% ipython --no-banner

In [1]: import numpy as np

In [2]: np.set_printoptions(precision=3, suppress=True, linewidth=140, legacy="1.25")

In [3]: rnd = lambda a: np.round(a, 3) + 0

In [4]: u = np.array([1, 2, 2, 0, 1, 3, 1, 0, 2, 1, 3, 2, 1])

In [5]: E = -1 * np.eye(13) + np.outer(u, u)

In [6]: E
Out[6]: 
array([[ 0.,  2.,  2.,  0.,  1.,  3.,  1.,  0.,  2.,  1.,  3.,  2.,  1.],
       [ 2.,  3.,  4.,  0.,  2.,  6.,  2.,  0.,  4.,  2.,  6.,  4.,  2.],
       [ 2.,  4.,  3.,  0.,  2.,  6.,  2.,  0.,  4.,  2.,  6.,  4.,  2.],
       [ 0.,  0.,  0., -1.,  0.,  0.,  0.,  0.,  0.,  0.,  0.,  0.,  0.],
       [ 1.,  2.,  2.,  0.,  0.,  3.,  1.,  0.,  2.,  1.,  3.,  2.,  1.],
       [ 3.,  6.,  6.,  0.,  3.,  8.,  3.,  0.,  6.,  3.,  9.,  6.,  3.],
       [ 1.,  2.,  2.,  0.,  1.,  3.,  0.,  0.,  2.,  1.,  3.,  2.,  1.],
       [ 0.,  0.,  0.,  0.,  0.,  0.,  0., -1.,  0.,  0.,  0.,  0.,  0.],
       [ 2.,  4.,  4.,  0.,  2.,  6.,  2.,  0.,  3.,  2.,  6.,  4.,  2.],
       [ 1.,  2.,  2.,  0.,  1.,  3.,  1.,  0.,  2.,  0.,  3.,  2.,  1.],
       [ 3.,  6.,  6.,  0.,  3.,  9.,  3.,  0.,  6.,  3.,  8.,  6.,  3.],
       [ 2.,  4.,  4.,  0.,  2.,  6.,  2.,  0.,  4.,  2.,  6.,  3.,  2.],
       [ 1.,  2.,  2.,  0.,  1.,  3.,  1.,  0.,  2.,  1.,  3.,  2.,  0.]])

In [7]: rnd(np.linalg.eigvalsh(E).min())
Out[7]: -1.0

In [8]: vec = np.array([3, 2, 1, -5, 0, -3, 3, -3, -4, 1, -5, 0, 0])

In [9]: np.sign((E @ vec).round(6))
Out[9]: array([-1., -1., -1.,  1., -1., -1., -1.,  1., -1., -1., -1., -1., -1.])

In [10]: np.linalg.norm(E @ vec) <= np.linalg.norm(E, 2) * np.linalg.norm(vec) + 1e-9
Out[10]: True

In [11]: np.einsum("ij,j->i", E, vec)
Out[11]: array([-22., -40., -39.,   5., -19., -54., -22.,   3., -34., -20., -52., -38., -19.])

In [12]: E @ np.ones(13)
Out[12]: array([18., 37., 37., -1., 18., 56., 18., -1., 37., 18., 56., 37., 18.])

In [13]: E @ np.eye(13)[3]
Out[13]: array([ 0.,  0.,  0., -1.,  0.,  0.,  0.,  0.,  0.,  0.,  0.,  0.,  0.])

In [14]: u, r1 = E[9], E[10]

In [15]: u @ r1
Out[15]: 111.0

In [16]: p = (u @ r1) / (u @ u) * u

In [17]: np.linalg.matrix_rank(np.outer(u, r1))
Out[17]: 1

In [18]: rnd(p)
Out[18]: array([2.921, 5.842, 5.842, 0.   , 2.921, 8.763, 2.921, 0.   , 5.842, 0.   , 8.763, 5.842, 2.921])

In [19]: round(np.log10(np.linalg.cond(E)))
Out[19]: 2

In [20]: np.argsort(-np.linalg.norm(E, axis=0).round(6), kind="stable")[:3]
Out[20]: array([ 5, 10,  1])

In [21]: np.linalg.matrix_rank(E, rtol=0.1)
Out[21]: 1

In [22]: [round(float(x), 3) for x in np.linalg.svd(E, compute_uv=False)[:3]]
Out[22]: [38.0, 1.0, 1.0]

In [23]: rnd(np.linalg.norm(E, 2) / np.linalg.norm(E))
Out[23]: 0.996

In [24]: C = np.array([[-3, -1, 1, 3, -2, 3, -3, -1, -2, 1, 1],
    ...:     [0, 2, -2, 0, -2, 0, 2, 3, 2, 1, -1]])

In [25]: K = np.repeat(C, 23 // 2, axis=0)

In [26]: rng = np.random.default_rng(829)

In [27]: K = K + 0.1 * rng.normal(size=K.shape)

In [28]: rnd(K)
Out[28]: 
array([[-3.047, -0.991,  0.939,  3.09 , -1.913,  2.861, -2.904, -0.992, -1.814,  0.905,  0.976],
       [-2.92 , -0.822,  0.9  ,  3.223, -1.934,  3.113, -3.106, -1.011, -2.033,  1.05 ,  0.952],
       [-2.989, -1.021,  1.149,  2.943, -2.159,  2.813, -3.032, -0.76 , -2.013,  0.888,  0.879],
       [-2.951, -0.971,  0.936,  2.967, -1.99 ,  2.968, -3.207, -0.947, -2.007,  0.98 ,  1.005],
       [-2.956, -1.033,  0.929,  2.964, -1.838,  2.909, -3.009, -1.111, -2.09 ,  0.995,  0.972],
       [-2.959, -0.879,  0.947,  2.933, -2.027,  3.007, -2.955, -1.105, -1.977,  1.117,  0.965],
       [-2.974, -1.06 ,  1.013,  3.084, -2.035,  2.865, -2.847, -0.789, -2.047,  0.754,  0.799],
       [-2.817, -1.167,  1.004,  3.01 , -2.026,  2.88 , -2.992, -0.786, -2.052,  1.121,  1.062],
       [-3.075, -0.97 ,  1.148,  2.994, -2.065,  2.877, -2.839, -0.902, -1.843,  0.999,  0.808],
       [-3.007, -1.036,  1.019,  2.971, -2.151,  3.064, -2.87 , -0.929, -1.875,  1.129,  0.983],
       [-2.983, -1.19 ,  1.154,  3.087, -1.855,  3.066, -2.995, -1.173, -1.861,  0.851,  1.133],
       [ 0.139,  1.742, -1.814, -0.136, -2.157, -0.029,  1.983,  3.07 ,  2.084,  1.092, -1.058],
       [ 0.029,  1.797, -2.221,  0.031, -1.877,  0.129,  1.978,  3.079,  2.079,  1.098, -0.963],
       [ 0.053,  2.004, -2.012,  0.094, -2.116,  0.051,  2.06 ,  2.996,  2.02 ,  1.011, -1.014],
       [ 0.074,  1.902, -1.879, -0.205, -1.975, -0.011,  1.86 ,  3.27 ,  1.931,  1.103, -1.151],
       [ 0.133,  1.943, -1.911, -0.086, -2.095,  0.055,  2.052,  2.97 ,  1.836,  0.905, -1.047],
       [ 0.032,  1.819, -1.945, -0.112, -2.006,  0.063,  1.811,  2.936,  1.927,  0.971, -0.89 ],
       [-0.114,  1.868, -1.939, -0.073, -2.055, -0.016,  1.974,  3.091,  2.194,  0.92 , -1.047],
       [ 0.168,  2.029, -1.993,  0.014, -1.884,  0.085,  2.008,  3.054,  2.004,  1.022, -1.16 ],
       [ 0.13 ,  2.115, -1.988,  0.053, -1.889,  0.108,  2.103,  3.081,  2.11 ,  1.159, -0.999],
       [ 0.011,  1.843, -2.04 , -0.027, -1.93 ,  0.085,  2.029,  2.811,  1.902,  1.048, -1.078],
       [ 0.005,  1.966, -2.011, -0.064, -1.953, -0.036,  2.113,  3.061,  1.864,  0.843, -1.095]])

In [29]: proj = K @ np.linalg.solve(K.T @ K, K.T)

In [30]: rnd(proj @ K[:, 7])
Out[30]: 
array([-0.992, -1.011, -0.76 , -0.947, -1.111, -1.105, -0.789, -0.786, -0.902, -0.929, -1.173,  3.07 ,  3.079,  2.996,  3.27 ,  2.97 ,
        2.936,  3.091,  3.054,  3.081,  2.811,  3.061])

In [31]: rnd(np.linalg.eigvalsh(proj))
Out[31]: array([0., 0., 0., 0., 0., 0., 0., 0., 0., 0., 0., 1., 1., 1., 1., 1., 1., 1., 1., 1., 1., 1.])

In [32]: U, sig, Vh = np.linalg.svd(K)

In [33]: rnd(sig)
Out[33]: array([24.625, 16.253,  0.748,  0.568,  0.547,  0.441,  0.38 ,  0.36 ,  0.306,  0.198,  0.19 ])

In [34]: np.argmax(sig[:-1] / (sig[1:] + 1e-6)) + 1
Out[34]: 2

In [35]: B = U[:, :2] @ np.diag(sig[:2]) @ Vh[:2]

In [36]: rnd(np.abs(K - B).max())
Out[36]: 0.229

In [37]: z = K[:, 7] > np.median(K[:, 7])

In [38]: u = K[z].mean(axis=0) - K[~z].mean(axis=0)

In [39]: rnd(u)
Out[39]: array([ 3.031,  2.924, -2.99 , -3.071,  0.005, -2.904,  4.975,  3.993,  3.96 ,  0.035, -2.003])

In [40]: np.argsort(-np.abs(u).round(6), kind="stable")
Out[40]: array([ 6,  7,  8,  3,  0,  2,  1,  5, 10,  9,  4])

In [41]: ((K - K.mean(axis=0)) @ u > 0).astype(int)
Out[41]: array([0, 0, 0, 0, 0, 0, 0, 0, 0, 0, 0, 1, 1, 1, 1, 1, 1, 1, 1, 1, 1, 1])

In [42]: C = K[[15, 21]].astype(float)

In [43]: for _ in range(6):
    ...:     z = np.linalg.norm(K[:, None] - C, axis=-1).argmin(axis=1)
    ...:     C = np.array([K[z == j].mean(axis=0) for j in range(2)])
    ...: 

In [44]: z
Out[44]: array([0, 0, 0, 0, 0, 0, 0, 0, 0, 0, 0, 1, 1, 1, 1, 1, 1, 1, 1, 1, 1, 1])

In [45]: rnd(C[1] - C[0])
Out[45]: array([ 3.031,  2.924, -2.99 , -3.071,  0.005, -2.904,  4.975,  3.993,  3.96 ,  0.035, -2.003])

In [46]: np.abs(C[1] - C[0]).argmax()
Out[46]: 6

In [47]: np.bincount(z)
Out[47]: array([11, 11])

In [48]: data = np.loadtxt("mat.csv", delimiter=",")

In [49]: data
Out[49]: 
array([[-6.452,  2.934, -6.188, -5.474, -5.886,  0.769,  6.114,  1.342],
       [-6.931,  2.4  , -6.195, -5.465, -6.953, -0.2  ,  6.109,  0.848],
       [-7.549,  5.086, -3.809, -7.157, -6.359,  0.209,  6.08 ,  0.536],
       [-6.094,  1.73 , -6.866, -5.311, -5.881,  1.493,  5.713,  1.524],
       [-5.972,  1.551, -5.819, -5.738, -6.873,  1.597,  9.348, -0.023],
       [-7.466,  3.006, -5.856, -5.708, -5.649,  0.762,  4.465, -0.482],
       [-5.503,  2.044, -5.589, -6.786, -5.784,  0.217,  6.928, -0.699],
       [-5.41 ,  2.995, -4.741, -6.924, -5.84 ,  0.728,  4.922,  1.529],
       [-4.217,  3.262, -6.128, -5.231, -6.193, -1.136,  5.351,  0.652],
       [-5.128,  3.821, -4.873, -7.88 , -6.722,  0.88 ,  5.791,  1.765],
       [-4.231,  2.332, -7.956, -7.042, -7.389,  0.668,  6.624,  0.327],
       [-5.715,  4.466, -6.333, -7.42 , -4.271,  0.869,  6.155, -0.614],
       [-6.392,  4.528, -5.577, -5.882, -8.312,  0.282,  3.625, -0.917],
       [-5.348,  3.546, -6.495, -4.827, -5.351, -0.411,  6.252, -0.353],
       [-5.133,  4.833, -5.535, -6.673, -5.962,  0.288,  6.399, -0.563],
       [-6.625,  5.355, -5.786, -6.522, -6.236,  0.384,  6.649, -1.184],
       [-5.021,  2.662, -5.262, -6.739, -8.32 , -1.706,  8.056, -1.142],
       [-6.278,  2.18 , -5.26 , -5.493, -5.812,  1.98 ,  4.188, -0.138],
       [-6.603,  5.021, -5.886, -5.355, -3.99 ,  0.648,  6.329, -0.982],
       [-5.835,  3.872, -6.678, -7.627, -4.769,  0.36 ,  7.131, -0.929],
       [-5.03 ,  1.968, -6.399, -5.651, -6.926,  0.68 ,  5.863,  0.997],
       [-6.582,  2.391, -6.668, -7.584, -4.257, -0.503,  6.831, -0.365],
       [-6.094,  4.533, -6.225, -7.355, -6.092,  0.362,  5.12 ,  0.166],
       [-5.047,  0.992, -5.128, -6.383, -5.24 ,  1.148,  6.47 , -0.633],
       [-6.126,  5.668, -7.327, -7.116, -5.639, -0.024,  5.503, -0.068],
       [-7.34 ,  2.791, -6.794, -5.06 , -6.098, -0.2  ,  4.848, -0.107],
       [-5.284,  3.409, -6.429, -2.948, -5.672,  0.725,  6.553, -0.627],
       [-4.593,  2.28 , -5.164, -4.873, -6.386, -1.292,  6.665,  0.323],
       [-5.347,  0.832, -8.113, -5.583, -5.944, -0.422,  3.041,  0.627],
       [-7.206,  3.107, -5.52 , -6.389, -6.177, -1.551,  3.797,  0.503],
       [-6.105,  3.456, -6.009, -7.654, -6.746, -0.252,  5.6  ,  0.272],
       [-5.139,  1.876, -6.154, -7.232, -6.622,  0.838,  5.408, -1.239],
       [-7.215,  3.673, -5.457, -7.913, -6.662, -1.578,  4.916,  1.333],
       [-6.183,  4.433, -6.103, -4.105, -7.785, -0.556,  5.771,  1.821],
       [-7.495,  3.358, -5.762, -6.042, -5.915,  0.284,  5.81 , -0.37 ],
       [-5.413,  2.196, -6.176, -5.542, -5.851, -0.043,  7.39 ,  0.135],
       [-7.917,  2.277, -6.725, -5.052, -6.016,  1.275,  5.178,  0.506]])

In [50]: Xs = (data - data.mean(axis=0)) / data.std(axis=0)

In [51]: rnd(Xs.std(axis=0))
Out[51]: array([1., 1., 1., 1., 1., 1., 1., 1.])

In [52]: c = np.linalg.lstsq(np.delete(Xs, 4, axis=1), Xs[:, 4])[0]

In [53]: rnd(c)
Out[53]: array([-0.142,  0.066, -0.177, -0.075,  0.231,  0.039, -0.211])

In [54]: B = np.array([[4], [7], [9], [3], [8], [6], [6]])

In [55]: C = np.array([[-2, 1, 2, 2, 0]])

In [56]: mat = B @ C

In [57]: mat
Out[57]: 
array([[ -8,   4,   8,   8,   0],
       [-14,   7,  14,  14,   0],
       [-18,   9,  18,  18,   0],
       [ -6,   3,   6,   6,   0],
       [-16,   8,  16,  16,   0],
       [-12,   6,  12,  12,   0],
       [-12,   6,  12,  12,   0]])

In [58]: # null space of dimension 4

In [59]: U, sig, Vh = np.linalg.svd(mat)

In [60]: np.argmax(sig[:-1] / (sig[1:] + 1e-6)) + 1
Out[60]: 1

In [61]: rnd(sig)
Out[61]: array([61.506,  0.   ,  0.   ,  0.   ,  0.   ])

In [62]: B = U[:, :1] @ np.diag(sig[:1]) @ Vh[:1]

In [63]: rnd(np.linalg.norm(mat - B) / np.linalg.norm(mat))
Out[63]: 0.0

In [64]: np.linalg.matrix_rank(B)
Out[64]: 1

In [65]: np.linalg.matrix_rank(mat, rtol=0.05)
Out[65]: 1

In [66]: rnd(np.abs(mat - B).max())
Out[66]: 0.0

In [67]: U, sig, Vh = np.linalg.svd(mat)

In [68]: vecs = Vh[:(sig > 1e-8).sum()]

In [69]: vec = mat[4] + -2 * mat[3] + rng.integers(2) * np.eye(5)[1]

In [70]: vec
Out[70]: array([-4.,  2.,  4.,  4.,  0.])

In [71]: np.linalg.matrix_rank(np.vstack([mat, vec]))
Out[71]: 1

In [72]: rnd(np.diag(vecs.T @ vecs))
Out[72]: array([0.308, 0.077, 0.308, 0.308, 0.   ])

In [73]: np.allclose(vecs.T @ vecs @ vec, vec)
Out[73]: True

In [74]: rnd(vecs.T @ vecs)
Out[74]: 
array([[ 0.308, -0.154, -0.308, -0.308,  0.   ],
       [-0.154,  0.077,  0.154,  0.154,  0.   ],
       [-0.308,  0.154,  0.308,  0.308,  0.   ],
       [-0.308,  0.154,  0.308,  0.308,  0.   ],
       [ 0.   ,  0.   ,  0.   ,  0.   ,  0.   ]])
